>>> import numpy as np
>>> import numpy.linalg as la
>>> np.set_printoptions(suppress=True, linewidth=140)
>>> J = np.loadtxt("test15.csv", delimiter=",")
>>> J
array([[2., 5., 1., 5., 0., 0.],
       [8., 4., 5., 4., 7., 0.],
       [8., 1., 7., 5., 0., 8.],
       [1., 1., 4., 9., 3., 7.],
       [9., 4., 4., 7., 3., 1.],
       [1., 2., 2., 2., 9., 5.]])
>>> t = np.radians(36)
>>> r_ = np.eye(6)
>>> r_[3, 3] = r_[1, 1] = np.cos(t)
>>> r_[3, 1], r_[1, 3] = -np.sin(t), np.sin(t)
>>> r_.round(1)
array([[ 1. ,  0. ,  0. ,  0. ,  0. ,  0. ],
       [ 0. ,  0.8,  0. ,  0.6,  0. ,  0. ],
       [ 0. ,  0. ,  1. ,  0. ,  0. ,  0. ],
       [ 0. , -0.6,  0. ,  0.8,  0. ,  0. ],
       [ 0. ,  0. ,  0. ,  0. ,  1. ,  0. ],
       [ 0. ,  0. ,  0. ,  0. ,  0. ,  1. ]])
>>> other = J @ r_.T
>>> np.round(la.svd(J, compute_uv=False), 1), np.round(la.svd(other, compute_uv=False), 1)
(array([25.3,  9.8,  9.3,  6.7,  2.5,  1.3]), array([25.3,  9.8,  9.3,  6.7,  2.5,  1.3]))
>>> np.allclose(J @ J.T, other @ other.T)
True
>>> (r_ != 0).astype(int)
array([[1, 0, 0, 0, 0, 0],
       [0, 1, 0, 1, 0, 0],
       [0, 0, 1, 0, 0, 0],
       [0, 1, 0, 1, 0, 0],
       [0, 0, 0, 0, 1, 0],
       [0, 0, 0, 0, 0, 1]])
>>> np.round(np.sort(la.eigvals(r_).real), 1)
array([0.8, 0.8, 1. , 1. , 1. , 1. ])
>>> np.flatnonzero(la.matrix_power((r_ != 0) + (r_.T != 0) + np.eye(6), 6)[4])
array([4])
>>> np.round(la.det(r_), 1)
np.float64(1.0)
>>> (la.matrix_power((r_ != 0) + (r_.T != 0) + np.eye(6), 6) > 0).astype(int)
array([[1, 0, 0, 0, 0, 0],
       [0, 1, 0, 1, 0, 0],
       [0, 0, 1, 0, 0, 0],
       [0, 1, 0, 1, 0, 0],
       [0, 0, 0, 0, 1, 0],
       [0, 0, 0, 0, 0, 1]])
>>> W = np.array([[-3, -1, -3, 2],
...     [-3, 3, 0, 0],
...     [-1, -3, -2, 0],
...     [-1, 2, -3, -3],
...     [-1, 0, 2, 1],
...     [-2, -3, -2, 0]])
>>> coef = np.array([-1, -3, -8, 0])
>>> H = np.maximum(J @ W + coef, 0)
>>> H
array([[ 0., 17.,  0.,  0.],
       [ 0.,  0.,  0., 11.],
       [ 0.,  0.,  0.,  1.],
       [ 0.,  0.,  0.,  0.],
       [ 0.,  0.,  0.,  0.],
       [ 0.,  0.,  0.,  5.]])
>>> np.round((H > 0).mean(axis=0), 1)
array([0. , 0.2, 0. , 0.5])
>>> la.matrix_rank(H)
np.int64(2)
>>> cent = np.array([[-2, 0], [-1, -2], [-2, 1], [-1, 0]])
>>> (H @ cent).round(6).argmax(axis=1)
array([0, 1, 1, 0, 0, 1])
>>> H @ cent
array([[-17., -34.],
       [-11.,   0.],
       [ -1.,   0.],
       [  0.,   0.],
       [  0.,   0.],
       [ -5.,   0.]])
